% python3 -q
>>> import numpy as np
>>> import numpy.linalg as la
>>> np.set_printoptions(suppress=True, linewidth=120)
>>> rd = lambda a: np.round(a, 1) + 0
>>> rng = np.random.default_rng(12)
>>> W0 = rng.normal(size=(27, 4)) + 3 * np.array([3, 3, 2, 3])
>>> rd(W0)
array([[ 9. , 10. ,  6.7,  9.7],
       [10.6,  7.8,  5.4,  7.7],
       [ 8.9, 10. ,  6. ,  9.5],
       [ 7.1,  9.1,  5.1, 10.8],
       [ 9.9,  9.9,  5.9,  9.6],
       [ 9.7,  8.7,  5.5,  8.9],
       [ 8.4,  8.4,  5.7,  8.3],
       [ 9.8,  7.4,  6.8,  8.4],
       [ 8.5,  7.6,  5.9,  8.8],
       [ 9.2,  8.5,  6.1, 10.8],
       [ 9.4,  8.4,  7. ,  8.9],
       [ 9.6,  9.6,  5.6,  7.1],
       [ 8.7,  9.6,  5.6,  9.4],
       [10. ,  8.5,  7.2, 10.6],
       [10.1, 10.2,  7.1, 11.3],
       [ 9.2,  9. ,  6.6,  8.1],
       [ 7.4,  8.1,  6.4,  9.5],
       [ 7.5,  7.1,  5.7,  8.8],
       [ 9. ,  9.7,  7.2,  9.2],
       [ 9.6,  7.9,  4.8,  9.2],
       [ 9.7,  9.7,  6.6,  9.8],
       [ 9.8,  7.2,  5.3,  9.5],
       [ 9.6,  7.5,  7.2,  8.6],
       [ 8.8,  9.3,  6.7,  7.6],
       [10. ,  9.1,  5.2,  8.7],
       [ 6.8,  8.4,  6.2,  8.3],
       [ 8.7,  8.9,  6. , 10. ]])
>>> D = la.norm(W0[:, None] - W0[None], axis=-1)
>>> np.unravel_index(D.round(6).argmax(), D.shape)
(np.int64(14), np.int64(17))
>>> D[13].round(6).argsort(kind="stable")[:4]
array([13,  9, 20, 14])
>>> D.shape
(27, 27)
>>> np.flatnonzero(D[13] < D.mean() / 2)
array([13])
>>> la.matrix_rank(D ** 2)
np.int64(6)
>>> Xc = W0 - W0.mean(axis=0)
>>> U, s, vt = la.svd(Xc, full_matrices=False)
>>> (np.sign(U[:, 0]) == np.sign(U[0, 0])).astype(int)
array([1, 0, 1, 1, 1, 0, 0, 0, 0, 1, 0, 0, 1, 1, 1, 0, 0, 0, 1, 0, 1, 0, 0, 0, 0, 0, 1])
>>> rd(np.abs(vt[-1]))
array([0.1, 0.3, 1. , 0.1])
>>> np.abs(U[:, 0]).argmax()
np.int64(14)
>>> hat = W0 @ la.solve(W0.T @ W0, W0.T)
>>> rd(np.trace(hat))
np.float64(4.0)
>>> rd(np.diag(hat))
array([0.1, 0.3, 0.1, 0.4, 0.1, 0.1, 0. , 0.2, 0.1, 0.1, 0.1, 0.3, 0.1, 0.2, 0.1, 0.1, 0.1, 0.1, 0.1, 0.2, 0. , 0.2,
       0.2, 0.2, 0.2, 0.2, 0.1])
>>> np.allclose(hat @ hat, hat)
True
>>> rd(la.eigvalsh(hat))
array([0., 0., 0., 0., 0., 0., 0., 0., 0., 0., 0., 0., 0., 0., 0., 0., 0., 0., 0., 0., 0., 0., 0., 1., 1., 1., 1.])
>>> rd(hat @ W0[:, 1])
array([10. ,  7.8, 10. ,  9.1,  9.9,  8.7,  8.4,  7.4,  7.6,  8.5,  8.4,  9.6,  9.6,  8.5, 10.2,  9. ,  8.1,  7.1,
        9.7,  7.9,  9.7,  7.2,  7.5,  9.3,  9.1,  8.4,  8.9])
>>> x0 = np.array([-1, -3, -2, 3])
>>> rhs = W0 @ x0
>>> beta, lr = np.zeros(4), 1 / la.norm(W0, 2) ** 2
>>> for i in range(8):
...     beta -= lr * W0.T @ (W0 @ beta - rhs)
...     if i % 2 == 0: print(i, round(la.norm(W0 @ beta - rhs), 1))
... 
0 20.4
2 20.3
4 20.2
6 20.1
>>> rd(beta)
array([-0.7, -0.7, -0.5, -0.6])
>>> rd(la.cond(W0))
np.float64(24.9)
>>> x0 = np.array([0, 3, 0, 7])
>>> rhs = W0 @ x0
>>> rd(la.lstsq(W0, rhs)[0])
array([0., 3., 0., 7.])
>>> rd(la.pinv(W0) @ W0)
array([[1., 0., 0., 0.],
       [0., 1., 0., 0.],
       [0., 0., 1., 0.],
       [0., 0., 0., 1.]])
>>> rhs = rhs + 0.1 * rng.normal(size=27)
>>> rd(rhs)
array([ 98.2,  77.1,  96.5, 103.1,  97.1,  88.2,  83. ,  81. ,  84.3, 101.3,  87.4,  78.2,  94.8,  99.8, 109.2,  83.5,
        90.7,  83. ,  93.9,  88.3,  97.6,  87.9,  82.2,  80.7,  88.5,  83.1,  96.6])
>>> beta, *_ = la.lstsq(W0, rhs)
>>> beta.round()
array([-0.,  3., -0.,  7.])
>>> rd(beta)
array([0., 3., 0., 7.])
>>> E = np.load("block7.npy")
>>> E
array([[ 1, -1,  1,  3, -1,  3,  0,  2],
       [-1,  2, -1,  0,  1, -3,  3, -1],
       [ 1, -2,  3,  2, -1, -2, -1,  3],
       [ 1, -1,  2,  1, -3,  3,  0, -1],
       [-2,  0,  0,  2, -1, -1,  0, -3],
       [-3,  3, -1, -3, -2, -1, -3,  2],
       [-1,  0, -1, -2, -2, -1, -1,  3],
       [ 3, -3,  3, -3, -2,  1, -1,  1]])
>>> U, s, vt = la.svd(E)
>>> rd(s)
array([9.6, 8.1, 5.3, 5.1, 4.1, 2.6, 1.7, 0.2])
>>> M2 = U[:, :7] @ np.diag(s[:7]) @ vt[:7]
>>> rd(la.norm(E - M2) / la.norm(E))
np.float64(0.0)
>>> rd(np.abs(E - M2).max())
np.float64(0.1)
>>> F = np.array([[16, 10, 12, 10], [10, 18, 8, 11], [12, 8, 18, 7], [10, 11, 7, 12]])
>>> x0 = np.ones(4)
>>> for _ in range(3):
...     x0 = F @ x0
...     x0 /= la.norm(x0)
...     print(round(x0 @ F @ x0, 1))
... 
45.2
45.2
45.2
>>> rd(x0)
array([0.5, 0.5, 0.5, 0.4])
>>> idx = rng.permutation(4)
>>> idx
array([3, 2, 0, 1])
>>> M2 = F[idx][:, idx]
>>> np.diag(M2)
array([12, 18, 16, 18])
>>> np.trace(M2)
np.int64(64)
>>> np.allclose(M2, F)
False
>>> rd(np.sort(np.abs(la.eigvals(M2))))
array([ 2.5,  5. , 11.3, 45.2])
>>> M2 = la.inv(F)
>>> rd(M2)
array([[ 0.2,  0. , -0.1, -0.1],
       [ 0. ,  0.1,  0. , -0.1],
       [-0.1,  0. ,  0.1,  0. ],
       [-0.1, -0.1,  0. ,  0.3]])
>>> rd(la.det(F) * M2)
array([[1292.,  -22., -570., -724.],
       [ -22.,  824.,  -84., -688.],
       [-570.,  -84.,  720.,  132.],
       [-724., -688.,  132., 1688.]])
>>> np.allclose(M2, F.T)
False
>>> rd(la.slogdet(F)[0])
np.float64(1.0)
>>> M2 = np.array([[1, -2, 2], [0, 3, -1]])
>>> cent = np.kron(M2, F)
>>> cent
array([[ 16,  10,  12,  10, -32, -20, -24, -20,  32,  20,  24,  20],
       [ 10,  18,   8,  11, -20, -36, -16, -22,  20,  36,  16,  22],
       [ 12,   8,  18,   7, -24, -16, -36, -14,  24,  16,  36,  14],
       [ 10,  11,   7,  12, -20, -22, -14, -24,  20,  22,  14,  24],
       [  0,   0,   0,   0,  48,  30,  36,  30, -16, -10, -12, -10],
       [  0,   0,   0,   0,  30,  54,  24,  33, -10, -18,  -8, -11],
       [  0,   0,   0,   0,  36,  24,  54,  21, -12,  -8, -18,  -7],
       [  0,   0,   0,   0,  30,  33,  21,  36, -10, -11,  -7, -12]])
>>> la.matrix_rank(cent)
np.int64(8)
>>> K = np.load("test5.npy")
>>> K
array([[  0.3,   1.9,  -2. ],
       [ -0.1,  -0.8,   4. ],
       [ -1.3,  -0.5,  -8. ],
       [  1.3,  -0.5,  24. ],
       [  2.3,  -0.9,  26. ],
       [  0.4,   0.2,   0. ],
       [  0.6,  -0.2, -22. ],
       [  0.6,  -0.6, -22. ],
       [  0.3,  -0.2,  10. ]])
>>> u, r1 = K[0], K[7]
>>> rd(u @ u)
np.float64(7.7)
>>> pr = (u @ r1) / (u @ u) * u
>>> (r1 - pr) @ u
np.float64(0.0)
>>> O, Rm = la.qr(K)
>>> rd(O @ Rm)
array([[  0.3,   1.9,  -2. ],
       [ -0.1,  -0.8,   4. ],
       [ -1.3,  -0.5,  -8. ],
       [  1.3,  -0.5,  24. ],
       [  2.3,  -0.9,  26. ],
       [  0.4,   0.2,   0. ],
       [  0.6,  -0.2, -22. ],
       [  0.6,  -0.6, -22. ],
       [  0.3,  -0.2,  10. ]])
>>> rd(O)
array([[-0.1,  0.8,  0. ],
       [ 0. , -0.3, -0.1],
       [ 0.4, -0.3,  0. ],
       [-0.4, -0.1, -0.3],
       [-0.7, -0.2, -0.2],
       [-0.1,  0.1,  0.1],
       [-0.2,  0. ,  0.6],
       [-0.2, -0.2,  0.6],
       [-0.1, -0.1, -0.2]])
>>> rd(abs(Rm[0, 0])), rd(la.norm(K[:, 0]))
(np.float64(3.1), np.float64(3.1))
>>> rd(np.trace(O @ O.T))
np.float64(3.0)
>>> rd(Rm)
array([[ -3.1,   0.6, -24.7],
       [  0. ,   2.4,  -3.3],
       [  0. ,   0. , -42.2]])
>>> arr = np.loadtxt("arr.csv", delimiter=",")
>>> arr
array([[2., 2., 1., 0.],
       [2., 0., 0., 1.],
       [1., 2., 0., 2.],
       [2., 2., 2., 2.],
       [0., 1., 0., 1.],
       [0., 0., 1., 1.]])
>>> x0 = np.array([2, -2, 1, 1])
>>> rhs = arr @ x0
>>> rd(la.pinv(arr) @ arr)
array([[1., 0., 0., 0.],
       [0., 1., 0., 0.],
       [0., 0., 1., 0.],
       [0., 0., 0., 1.]])
>>> rd(la.solve(arr.T @ arr, arr.T @ rhs))
array([ 2., -2.,  1.,  1.])
>>> rhs
array([ 1.,  5.,  0.,  4., -1.,  2.])
>>> rhs = rhs + 0.3 * rng.normal(size=6)
>>> rd(rhs)
array([ 1.2,  5.1, -0.1,  4.1, -0.9,  1.8])
>>> beta, *_ = la.lstsq(arr, rhs)
>>> rd(la.norm(rhs - arr @ beta))
np.float64(0.2)
>>> rd(arr.T @ (rhs - arr @ beta))
array([0., 0., 0., 0.])
>>> rd(beta)
array([ 2.1, -1.9,  1. ,  0.9])
>>> mat = np.load("sample8.npy")
>>> mat
array([[ 1.6, -1. , -2.7, -1.9, -0.3],
       [ 2. , -0.6, -3. , -2.1,  0.2],
       [ 2.1, -1.1, -2.8, -2.2,  0.4],
       [ 1.9, -0.6, -3.2, -2. ,  0.1],
       [ 1.8, -0.8, -3.3, -2.3,  0.3],
       [-0.3, -0.5, -0.5, -0.9,  0.2],
       [-0.3, -0.2,  0. , -1. ,  0.2],
       [-0.2,  0. , -0.1, -1.2, -0.2],
       [ 0. ,  0.2,  0. , -1.1, -0.6],
       [ 0.4,  0. ,  0.1, -0.9, -0.1]])
>>> D = la.norm(mat[:, None] - mat[None], axis=-1)
>>> rd(D[7])
array([3.4, 3.8, 3.9, 3.9, 4. , 0.8, 0.5, 0. , 0.5, 0.7])
>>> np.unravel_index(D.round(6).argmax(), D.shape)
(np.int64(4), np.int64(8))
>>> la.matrix_rank(D ** 2)
np.int64(7)
>>> np.flatnonzero(D[7] < D.mean() / 2)
array([5, 6, 7, 8, 9])
>>> D.mean(axis=1).argmax()
np.int64(8)
>>> rd(la.norm(mat - mat.mean(axis=0), axis=1))
array([1.5, 1.9, 2. , 2. , 2.1, 1.7, 2.1, 1.9, 2.1, 1.9])
>>> (D + 1e9 * np.eye(10)).round(6).argmin(axis=1)
array([3, 3, 1, 1, 3, 6, 7, 6, 7, 7])
>>> M2 = np.c_[mat[:, :1] @ np.array([[9]]), np.array([5, 4, 2, 2, 1, 1, 4, 3, 1, 5])]
>>> rd(M2)
array([[14.4,  5. ],
       [18. ,  4. ],
       [18.9,  2. ],
       [17.1,  2. ],
       [16.2,  1. ],
       [-2.7,  1. ],
       [-2.7,  4. ],
       [-1.8,  3. ],
       [ 0. ,  1. ],
       [ 3.6,  5. ]])
>>> rd(la.lstsq(mat, M2[:, 0])[0])
array([9., 0., 0., 0., 0.])
>>> rd(la.norm(M2 - mat @ la.lstsq(mat, M2)[0], axis=0))
array([0. , 4.6])
>>> la.matrix_rank(M2)
np.int64(2)
>>> X = np.load("layer19.npy")
>>> X
array([[-1.,  0.,  0.,  0.,  0.,  0.,  0.,  0.],
       [ 0.,  1.,  0.,  0.,  0.,  0.,  0.,  0.],
       [ 0.,  0.,  1.,  0.,  0.,  0.,  0.,  0.],
       [ 0.,  0.,  0.,  1.,  0.,  0.,  0.,  0.],
       [ 0.,  0.,  0.,  0.,  1.,  0.,  0.,  0.],
       [ 0.,  0.,  0.,  0.,  0., -1.,  0.,  0.],
       [ 0.,  0.,  0.,  0.,  0.,  0.,  1.,  0.],
       [ 0.,  0.,  0.,  0.,  0.,  0.,  0.,  1.]])
>>> (X + X.T) / 2
array([[-1.,  0.,  0.,  0.,  0.,  0.,  0.,  0.],
       [ 0.,  1.,  0.,  0.,  0.,  0.,  0.,  0.],
       [ 0.,  0.,  1.,  0.,  0.,  0.,  0.,  0.],
       [ 0.,  0.,  0.,  1.,  0.,  0.,  0.,  0.],
       [ 0.,  0.,  0.,  0.,  1.,  0.,  0.,  0.],
       [ 0.,  0.,  0.,  0.,  0., -1.,  0.,  0.],
       [ 0.,  0.,  0.,  0.,  0.,  0.,  1.,  0.],
       [ 0.,  0.,  0.,  0.,  0.,  0.,  0.,  1.]])
>>> np.trace(X)
np.float64(4.0)
>>> X @ X
array([[1., 0., 0., 0., 0., 0., 0., 0.],
       [0., 1., 0., 0., 0., 0., 0., 0.],
       [0., 0., 1., 0., 0., 0., 0., 0.],
       [0., 0., 0., 1., 0., 0., 0., 0.],
       [0., 0., 0., 0., 1., 0., 0., 0.],
       [0., 0., 0., 0., 0., 1., 0., 0.],
       [0., 0., 0., 0., 0., 0., 1., 0.],
       [0., 0., 0., 0., 0., 0., 0., 1.]])
>>> rd(np.sort(np.abs(la.eigvals(X))))
array([1., 1., 1., 1., 1., 1., 1., 1.])
>>> rd(np.abs(la.eigvals(X)).max())
np.float64(1.0)
>>> rd(la.matrix_power(X, 3))
array([[-1.,  0.,  0.,  0.,  0.,  0.,  0.,  0.],
       [ 0.,  1.,  0.,  0.,  0.,  0.,  0.,  0.],
       [ 0.,  0.,  1.,  0.,  0.,  0.,  0.,  0.],
       [ 0.,  0.,  0.,  1.,  0.,  0.,  0.,  0.],
       [ 0.,  0.,  0.,  0.,  1.,  0.,  0.,  0.],
       [ 0.,  0.,  0.,  0.,  0., -1.,  0.,  0.],
       [ 0.,  0.,  0.,  0.,  0.,  0.,  1.,  0.],
       [ 0.,  0.,  0.,  0.,  0.,  0.,  0.,  1.]])
>>> rd(la.det(X))
np.float64(1.0)
>>> la.matrix_rank(X - X[0, 0] * np.eye(8))
np.int64(6)
>>> rd(np.sort(la.eigvals(X)))
array([-1., -1.,  1.,  1.,  1.,  1.,  1.,  1.])
>>> np.prod(np.diag(X)), rd(la.det(X))
(np.float64(1.0), np.float64(1.0))
>>> x0 = np.array([-1, -3, 0, -2, -2, 2, 0, 0])
>>> rhs = X @ x0
>>> beta, lr = np.zeros(8), 1 / la.norm(X, 2) ** 2
>>> for i in range(12):
...     beta -= lr * X.T @ (X @ beta - rhs)
...     if i % 2 == 0: print(i, round(la.norm(X @ beta - rhs), 1))
... 
0 0.0
2 0.0
4 0.0
6 0.0
8 0.0
10 0.0
>>> beta
array([-1., -3.,  0., -2., -2.,  2.,  0.,  0.])
>>> w, V = la.eigh(X)
>>> w.sum(), np.trace(X)
(np.float64(4.0), np.float64(4.0))
>>> rd(la.eigvalsh(X + 2 * np.eye(8)))
array([1., 1., 3., 3., 3., 3., 3., 3.])
>>> V @ np.diag(w) @ V.T
array([[-1.,  0.,  0.,  0.,  0.,  0.,  0.,  0.],
       [ 0.,  1.,  0.,  0.,  0.,  0.,  0.,  0.],
       [ 0.,  0.,  1.,  0.,  0.,  0.,  0.,  0.],
       [ 0.,  0.,  0.,  1.,  0.,  0.,  0.,  0.],
       [ 0.,  0.,  0.,  0.,  1.,  0.,  0.,  0.],
       [ 0.,  0.,  0.,  0.,  0., -1.,  0.,  0.],
       [ 0.,  0.,  0.,  0.,  0.,  0.,  1.,  0.],
       [ 0.,  0.,  0.,  0.,  0.,  0.,  0.,  1.]])
>>> data = np.loadtxt("mat.csv", delimiter=",")
>>> data
array([[  0.3,  -1.2,  -0.2,   0.1,   1.9,  -0.6,   0.7],
       [  0.8,   1. ,  -0.4,   0.5,   0.2,  -1.4,  -0.4],
       [ -0.5,  -1.1,  -0.9,   1. ,  -2.2,  -0.6,   1.1],
       [ -1.9,   0.9,   0.2,   0.2,   0.8,  -1.5,  -1.3],
       [  1. ,  -1.3,   0.2,   0.3,  -0.8,  -0.1,  -0.8],
       [  1.6,   1. ,   0.6,   0.1,   0.6,   0.7,  -2.1],
       [ -1.1,  -1.5,  -1.4,   0.4,  -0.6,   0.9,   1.2],
       [  0. ,   0. ,   0.5,  -0.2,   3.1,  -2. ,   0.2],
       [ -1.2,  -0.8,   0.9,   0.3,  -1.3,   1.9,   2. ],
       [  0.3,   0.8,   0.5,  -0.6,   0.7,   0.2,  -1. ],
       [ -0.2,   0. ,  -0.5,   0.2,  -2.1,   0.3,   1.5],
       [  0.3,  -0.8,   0.7,  -1.6,  -0.2,  -2. ,  -0.7],
       [  0.2,   0.4,   1.4,   0.3,  -1.3,   2.7,  -0.7],
       [ -0.2,  -1.6,   1. ,  -0.4,   0.5,   1.7,  -2.2],
       [  1.3,  -1.3,  -1.1,  -0.2,  -0.8,   1.5,   2.4],
       [ -0.4,  -0.1,  -0.3,  -2.1,   0.9,  -0.3,  -1.4],
       [ -0.1,   0.2,   2.2,  -2.4,  -0.6,  -2.1,   0.5],
       [ -2. ,  46. ,   8. , -30. ,  20. ,   6. , -12. ],
       [ -0.2,  -0.8,  -0.9,  -1. ,   1.5,  -1.5,  -1.1]])
>>> Xc = (data - data.mean(axis=0)) / data.std(axis=0)
>>> np.argwhere(np.abs(Xc) > 2)
array([[17,  0],
       [17,  1],
       [17,  2],
       [17,  3],
       [17,  4],
       [17,  5],
       [17,  6]])
>>> rd(Xc.std(axis=0))
array([1., 1., 1., 1., 1., 1., 1.])
>>> beta = la.lstsq(np.delete(Xc, 6, axis=1), Xc[:, 6])[0]
>>> rd(1 - np.var(Xc[:, 6] - np.delete(Xc, 6, axis=1) @ beta))
np.float64(0.9)
>>> rd(beta)
array([-0.1, -0.3, -0.3, -0.2, -0.6,  0. ])
>>> np.abs(beta).argmax()
np.int64(4)
>>> M2 = E[0, 0] * E[1:] - np.outer(E[1:, 0], E[0])
>>> M2
array([[  0,   1,   0,   3,   0,   0,   3,   1],
       [  0,  -1,   2,  -1,   0,  -5,  -1,   1],
       [  0,   0,   1,  -2,  -2,   0,   0,  -3],
       [  0,  -2,   2,   8,  -3,   5,   0,   1],
       [  0,   0,   2,   6,  -5,   8,  -3,   8],
       [  0,  -1,   0,   1,  -3,   2,  -1,   5],
       [  0,   0,   0, -12,   1,  -8,  -1,  -5]])
>>> E[:, 0] / E[0, 0]
array([ 1., -1.,  1.,  1., -2., -3., -1.,  3.])
